>>> import numpy as np
>>> np.set_printoptions(precision=2, suppress=True, linewidth=200, legacy="1.25")
>>> W0 = np.diag(np.array([1, -3, 1]))
>>> print(W0)
[[ 1  0  0]
 [ 0 -3  0]
 [ 0  0  1]]
>>> ev, V = np.linalg.eigh(W0)
>>> x0 = np.array([5, 7, 7])
>>> print(np.abs(W0).sum(axis=1).max(), np.abs(ev).max())
3 3.0
>>> print(round(float(x0 @ W0 @ x0 / (x0 @ x0)), 2), ev[0], ev[-1])
-0.59 -3.0 1.0
>>> print(V * np.abs(ev) @ V.T)
[[1. 0. 0.]
 [0. 3. 0.]
 [0. 0. 1.]]
>>> x0 = np.array([3, 5, -5])
>>> y = W0 @ x0
>>> print(y)
[  3 -15  -5]
>>> print(np.linalg.solve(W0, -3 * y))
[ -9. -15.  15.]
>>> print(np.linalg.solve(W0, W0[:, 0]))
[ 1. -0.  0.]
>>> print(np.linalg.solve(W0, y))
[ 3.  5. -5.]
>>> x0 = np.array([-4, -2, -2])
>>> print(np.sign((W0 @ x0).round(6)))
[-1  1 -1]
>>> print(np.linalg.norm(W0 @ x0) <= np.linalg.norm(W0, 2) * np.linalg.norm(x0) + 1e-9)
True
>>> print((W0 @ x0).argmax())
1
>>> print(W0 @ (2 * x0))
[-8 12 -4]
>>> print((W0 * x0).sum(axis=1))
[-4  6 -2]
>>> print(W0 @ x0)
[-4  6 -2]
>>> ev, V = np.linalg.eigh(W0)
>>> print(V.T @ V)
[[1. 0. 0.]
 [0. 1. 0.]
 [0. 0. 1.]]
>>> print(np.linalg.eigvalsh(W0 + 3 * np.eye(3)))
[0. 4. 4.]
>>> print(np.unique(ev.round(6) + 0, return_counts=True)[1])
[1 2]
>>> r0, r1 = W0[1], W0[0]
>>> print(r0 @ r1)
0
>>> p = (r0 @ r1) / (r0 @ r0) * r0
>>> print(r1 - p)
[1. 0. 0.]
>>> data = np.load("test1.npy")
>>> print(data)
[[ 0.56 -0.35]
 [-0.4   0.25]]
>>> # rank 1
>>> Uu, sig, Vh = np.linalg.svd(data)
>>> V = Vh[:(sig > 1e-8).sum()]
>>> rng = np.random.default_rng(942)
>>> x0 = data[1] + -2 * data[0] + rng.integers(2) * np.eye(2)[0]
>>> print(x0)
[-0.52  0.95]
>>> print(np.round(np.linalg.norm(x0 - V.T @ V @ x0), 2))
0.53
>>> print(V.T @ V)
[[ 0.72 -0.45]
 [-0.45  0.28]]
>>> M = np.loadtxt("run16.csv", delimiter=",")
>>> print(M)
[[-0.44  1.2  -1.31 -0.79]
 [-1.06 -0.28  0.94 -1.38]
 [ 1.06 -1.1  -0.71 -1.08]
 [-1.24 -1.13 -0.94  0.55]]
>>> G = M.T @ M
>>> print(G.round(2) + 0)
[[4. 0. 0. 0.]
 [0. 4. 0. 0.]
 [0. 0. 4. 0.]
 [0. 0. 0. 4.]]
>>> print(np.linalg.eigvalsh(G)[::-1])
[4. 4. 4. 4.]
>>> print(np.allclose(G, G.T))
True
>>> arr = np.load("out8.npy")
>>> print(arr)
[[ 1 -2  1]
 [-2  4 -2]
 [ 1 -2  1]]
>>> other = arr / np.linalg.norm(arr, axis=1, keepdims=True)
>>> G = other @ other.T
>>> print(G)
[[ 1. -1.  1.]
 [-1.  1. -1.]
 [ 1. -1.  1.]]
>>> print(G[0])
[ 1. -1.  1.]
>>> print(np.degrees(np.arccos(np.clip(G[0, 2], -1, 1))))
0.0
>>> print(np.linalg.norm(other, axis=1))
[1. 1. 1.]
>>> print((G - 2 * np.eye(3)).round(6).argmax(axis=1))
[2 0 0]
>>> print(np.argwhere(np.triu(np.abs(G) > 0.95, 1)))
[[0 1]
 [0 2]
 [1 2]]
>>> print(np.round(np.linalg.eigvals(arr), 2) + 0)
[6. 0. 0.]
>>> print(np.einsum("ij,ji->", arr, arr))
36
>>> print(np.kron(np.eye(2, dtype=int), arr))
[[ 1 -2  1  0  0  0]
 [-2  4 -2  0  0  0]
 [ 1 -2  1  0  0  0]
 [ 0  0  0  1 -2  1]
 [ 0  0  0 -2  4 -2]
 [ 0  0  0  1 -2  1]]
>>> print(round(float(np.linalg.det(2 * arr)), 2), round(float(np.linalg.det(arr)), 2))
0.0 0.0
>>> print(np.round(np.poly(arr), 2) + 0)
[ 1. -6.  0.  0.]
>>> print(round(float(np.linalg.eigvals(arr).sum().real), 2))
6.0
>>> print(round(float(np.linalg.det(arr[::-1])), 2))
0.0
>>> print(round(float(np.linalg.det(arr.T)), 2))
0.0
>>> print(np.einsum("ii->", arr))
6
>>> K = np.load("a.npy")
>>> print(K)
[[-0.01  0.   -0.2 ]
 [ 1.2   0.4   1.5 ]
 [-5.1  -1.7   0.2 ]
 [ 2.73  0.9  -0.9 ]
 [ 7.19  2.4  -0.2 ]
 [-2.39 -0.8  -1.2 ]
 [-6.   -2.   -0.7 ]
 [ 0.62  0.2   0.8 ]
 [ 0.6   0.2  -0.9 ]
 [ 0.29  0.1   0.6 ]
 [ 2.11  0.7  -1.8 ]
 [ 1.5   0.5   1.6 ]
 [ 1.81  0.6  -0.2 ]
 [ 2.73  0.9   0.1 ]
 [ 5.08  1.7   1.2 ]
 [-3.89 -1.3  -1.6 ]
 [ 0.28  0.1   0.8 ]
 [ 1.81  0.6   0.2 ]
 [ 1.81  0.6   0.8 ]
 [ 2.7   0.9  -0.4 ]
 [-1.8  -0.6   0.4 ]
 [ 1.83  0.6  -0.5 ]
 [ 3.61  1.2   0.  ]
 [-0.29 -0.1  -0.6 ]
 [-0.61 -0.2   0.1 ]]
>>> other = K + rng.integers(-2, 3, (25, 2)) @ rng.integers(-2, 3, (2, 3))
>>> print(other)
[[-2.01  1.    1.8 ]
 [-0.8   0.4   3.5 ]
 [-6.1  -2.7   1.2 ]
 [-0.27  2.9   2.1 ]
 [ 8.19  1.4  -1.2 ]
 [-1.39 -2.8  -2.2 ]
 [-6.    0.   -0.7 ]
 [ 1.62 -1.8  -0.2 ]
 [-1.4   0.2   1.1 ]
 [ 0.29 -0.9   0.6 ]
 [ 0.11  1.7   0.2 ]
 [ 2.5  -1.5   0.6 ]
 [-0.19  2.6   1.8 ]
 [ 4.73 -1.1  -1.9 ]
 [ 5.08 -0.3   1.2 ]
 [-6.89 -0.3   1.4 ]
 [ 2.28 -1.9  -1.2 ]
 [ 1.81  0.6   0.2 ]
 [-0.19  0.6   2.8 ]
 [ 0.7   0.9   1.6 ]
 [ 0.2  -1.6  -1.6 ]
 [ 5.83 -1.4  -4.5 ]
 [ 3.61  2.2   0.  ]
 [ 2.71 -1.1  -3.6 ]
 [ 3.39 -2.2  -3.9 ]]
>>> print(np.linalg.matrix_rank(other - K, tol=1e-8))
2
>>> print(np.abs(other - K).sum(axis=1))
[ 5.  4.  3.  8.  3.  4.  2.  4.  4.  1.  5.  4.  6.  6.  2.  7.  6.  0.  4.  4.  5. 10.  1.  7. 10.]
>>> Ac = (K - K.mean(axis=0)) / K.std(axis=0)
>>> print(Ac.std(axis=0))
[1. 1. 1.]
>>> coef = np.linalg.lstsq(np.delete(Ac, 2, axis=1), Ac[:, 2])[0]
>>> print(coef)
[-77.13  77.37]
>>> print(round(float(1 - np.var(Ac[:, 2] - np.delete(Ac, 2, axis=1) @ coef)), 2))
0.19
>>> Z = K[[11, 7]].astype(float)
>>> for _ in range(4):
...     z = np.linalg.norm(K[:, None] - Z, axis=-1).argmin(axis=1)
...     Z = np.array([K[z == j].mean(axis=0) for j in range(2)])
... 
>>> print(z)
[1 0 1 0 0 1 1 0 0 1 0 0 0 0 0 1 1 0 0 0 1 0 0 1 1]
>>> print(Z)
[[ 2.49  0.83  0.09]
 [-1.95 -0.65 -0.22]]
>>> print(np.bincount(z))
[15 10]
>>> print(np.abs(Z[1] - Z[0]).argmax())
0
>>> blk = np.stack([W0, 2 * W0, W0[::-1]])
>>> print(blk.sum(axis=0))
[[  3   0   1]
 [  0 -12   0]
 [  1   0   3]]
>>> print((blk @ W0.T).shape)
(3, 3, 3)
>>> print(np.linalg.matrix_rank(blk.reshape(3, -1)))
2
>>> A = np.load("arr.npy")
>>> print(A)
[[-3.03  2.96  0.02]
 [-3.02  3.11 -0.1 ]
 [-2.94  3.02  0.09]
 [-2.96  3.05 -0.07]
 [-0.06  3.09  1.92]
 [ 0.02  3.01  1.97]
 [ 0.03  3.08  2.03]
 [ 0.11  3.    2.01]
 [-0.97  3.02  0.94]
 [-1.01  2.94  0.97]
 [-1.01  3.01  0.94]
 [-1.11  3.01  0.95]]
>>> other = A / np.sqrt((A ** 2).mean(axis=1, keepdims=True))
>>> print(np.linalg.norm(other, axis=1))
[1.73 1.73 1.73 1.73 1.73 1.73 1.73 1.73 1.73 1.73 1.73 1.73]
>>> print(np.linalg.matrix_rank(A - A.mean(axis=1, keepdims=True)))
2
>>> z = K[:, 2] > np.median(K[:, 2])
>>> r0 = K[z].mean(axis=0) - K[~z].mean(axis=0)
>>> print(((K - K.mean(axis=0)) @ r0 > 0).astype(int))
[0 1 1 0 0 0 0 1 0 1 0 1 0 0 1 0 1 1 1 0 1 0 0 0 1]
>>> E = np.load("layer6.npy")
>>> print(E)
[[-1.   -0.1   0.25]
 [-1.3   1.1  -2.27]
 [ 0.   -0.4   0.75]
 [ 0.3   0.5  -1.1 ]
 [ 0.8   0.   -0.01]
 [-0.4  -0.6   1.21]
 [ 0.6   1.2  -2.46]
 [ 0.1   0.9  -1.65]
 [-1.   -2.5   4.86]
 [-1.1   1.5  -2.98]
 [-0.1   0.2  -0.3 ]
 [ 0.3  -0.8   1.45]
 [-0.3  -1.3   2.56]
 [ 0.4  -0.6   1.28]
 [-0.6   1.   -2.  ]
 [ 1.    0.6  -1.17]
 [ 0.8  -0.1   0.19]
 [-0.3   0.7  -1.46]
 [-0.2  -1.    1.99]
 [-0.3   0.   -0.13]
 [-2.   -0.1   0.24]
 [ 1.   -0.1   0.16]]
>>> print(np.round(np.linalg.norm(E) ** 2 / np.linalg.norm(E, 2) ** 2, 2))
1.15
>>> print(round(float(np.linalg.norm(E[12], 1)), 2), round(np.linalg.norm(E[12], np.inf), 2))
4.16 2.56
>>> print(round(float(np.linalg.norm(E, "nuc")), 2))
13.35
>>> print(round(np.linalg.norm(E, 2), 2))
9.49
>>> z = rng.permutation(3)
>>> other = E[:, z] * rng.choice([-1, 1], 3)
>>> print(other)
[[-0.1   0.25 -1.  ]
 [ 1.1  -2.27 -1.3 ]
 [-0.4   0.75  0.  ]
 [ 0.5  -1.1   0.3 ]
 [ 0.   -0.01  0.8 ]
 [-0.6   1.21 -0.4 ]
 [ 1.2  -2.46  0.6 ]
 [ 0.9  -1.65  0.1 ]
 [-2.5   4.86 -1.  ]
 [ 1.5  -2.98 -1.1 ]
 [ 0.2  -0.3  -0.1 ]
 [-0.8   1.45  0.3 ]
 [-1.3   2.56 -0.3 ]
 [-0.6   1.28  0.4 ]
 [ 1.   -2.   -0.6 ]
 [ 0.6  -1.17  1.  ]
 [-0.1   0.19  0.8 ]
 [ 0.7  -1.46 -0.3 ]
 [-1.    1.99 -0.2 ]
 [ 0.   -0.13 -0.3 ]
 [-0.1   0.24 -2.  ]
 [-0.1   0.16  1.  ]]
>>> Uu, _, Vh = np.linalg.svd(E.T @ other)
>>> print(np.round(Uu @ Vh, 2) + 0)
[[0. 0. 1.]
 [1. 0. 0.]
 [0. 1. 0.]]
>>> print(z)
[1 2 0]
>>> hat = E @ np.linalg.solve(E.T @ E, E.T)
>>> print(np.round(np.linalg.eigvalsh(hat), 2) + 0)
[0. 0. 0. 0. 0. 0. 0. 0. 0. 0. 0. 0. 0. 0. 0. 0. 0. 0. 0. 1. 1. 1.]
>>> print(np.diag(hat))
[0.1  0.27 0.02 0.13 0.05 0.04 0.17 0.18 0.45 0.22 0.08 0.19 0.1  0.11 0.09 0.09 0.05 0.08 0.06 0.15 0.31 0.09]
>>> print(np.round(hat @ E[:, 0], 2) + 0)
[-1.  -1.3  0.   0.3  0.8 -0.4  0.6  0.1 -1.  -1.1 -0.1  0.3 -0.3  0.4 -0.6  1.   0.8 -0.3 -0.2 -0.3 -2.   1. ]
>>> print(round(np.trace(hat), 2))
3.0
>>> other = E / np.linalg.norm(E, axis=1, keepdims=True)
>>> G = other @ other.T
>>> print(np.argwhere(np.triu(np.abs(G) > 0.95, 1)))
[[ 0  4]
 [ 0 20]
 [ 1  9]
 [ 1 10]
 [ 1 11]
 [ 1 13]
 [ 1 14]
 [ 1 17]
 [ 2  3]
 [ 2  5]
 [ 2  6]
 [ 2  7]
 [ 2  8]
 [ 2 10]
 [ 2 11]
 [ 2 12]
 [ 2 13]
 [ 2 14]
 [ 2 17]
 [ 2 18]
 [ 3  5]
 [ 3  6]
 [ 3  7]
 [ 3  8]
 [ 3 12]
 [ 3 18]
 [ 4 16]
 [ 4 20]
 [ 4 21]
 [ 5  6]
 [ 5  7]
 [ 5  8]
 [ 5 12]
 [ 5 18]
 [ 6  7]
 [ 6  8]
 [ 6 12]
 [ 6 18]
 [ 7  8]
 [ 7 11]
 [ 7 12]
 [ 7 14]
 [ 7 17]
 [ 7 18]
 [ 8 12]
 [ 8 18]
 [ 9 10]
 [ 9 11]
 [ 9 13]
 [ 9 14]
 [ 9 17]
 [10 11]
 [10 13]
 [10 14]
 [10 17]
 [11 12]
 [11 13]
 [11 14]
 [11 17]
 [11 18]
 [12 17]
 [12 18]
 [13 14]
 [13 17]
 [14 17]
 [16 19]
 [16 21]
 [17 18]
 [19 21]
 [20 21]]
>>> print(round(np.degrees(np.arccos(np.clip(G[14, 13], -1, 1))), 2))
178.4
>>> print(G[14].round(2) + 0)
[ 0.    0.98 -0.97  0.87 -0.25 -0.85  0.89  0.95 -0.9   1.    0.99 -1.   -0.93 -1.    1.    0.61 -0.5   1.   -0.94  0.58  0.13 -0.43]
>>> print((G - 2 * np.eye(22)).round(6).argmax(axis=1))
[20  9 18  6 21  8  3  6 12 14 14 13 18 11  9  3 21 14 12 20  0 16]
>>> Ac = E - E.mean(axis=0)
>>> Uu, sig, Vh = np.linalg.svd(Ac, full_matrices=False)
>>> print(np.round(sig ** 2 / (sig ** 2).sum(), 2) + 0)
[0.87 0.13 0.  ]
>>> print(np.abs(Uu[:, 0]).argmax())
8
>>> print(sig)
[9.49 3.63 0.15]
>>> print(Vh[0] * np.sign(Vh[0, np.abs(Vh[0]).argmax()]))
[-0.02 -0.45  0.89]
>>> print(np.abs(Vh[0]).argmax())
2
>>> feats = np.array([[-0.22, -0.41, 0.79], [0.0, -0.9, -1.4], [-0.2, -0.4, 0.8]])
>>> hat = np.triu(np.array([[-1, 2, 1], [2, -1, -1], [2, 2, 1]]), 1) + np.eye(3)
>>> other = hat @ feats @ np.linalg.inv(hat)
>>> print(np.poly(other))
[ 1.    0.32 -1.1  -0.02]
>>> print(round(float(np.linalg.det(other)), 2))
0.02
>>> print(np.linalg.matrix_rank(other))
3
>>> print(other)
[[-0.42 -1.77 -2.56]
 [ 0.2  -0.9  -3.3 ]
 [-0.2   0.    1.  ]]
>>> blk = np.stack([feats, -1 * feats, feats[::-1]])
>>> print(blk.shape)
(3, 3, 3)
>>> Ac = K - K.mean(axis=0)
>>> Uu, sig, Vh = np.linalg.svd(Ac, full_matrices=False)
>>> print(np.linalg.matrix_rank(Ac))
3
>>> print(Vh[0] * np.sign(Vh[0, np.abs(Vh[0]).argmax()]))
[0.95 0.32 0.07]
>>> print(np.searchsorted(np.cumsum(sig ** 2) / (sig ** 2).sum(), 0.9) + 1)
1
>>> print(np.round(Ac.mean(axis=0), 2) + 0)
[0. 0. 0.]
>>> print(np.abs(Vh[0]).argmax())
0
>>> print(sig)
[15.27  4.22  0.02]
>>> print((np.sign(Uu[:, 0]) == np.sign(Uu[0, 0])).astype(int))
[1 0 1 0 0 1 1 1 1 1 0 0 0 0 0 1 1 0 0 0 1 0 0 1 1]
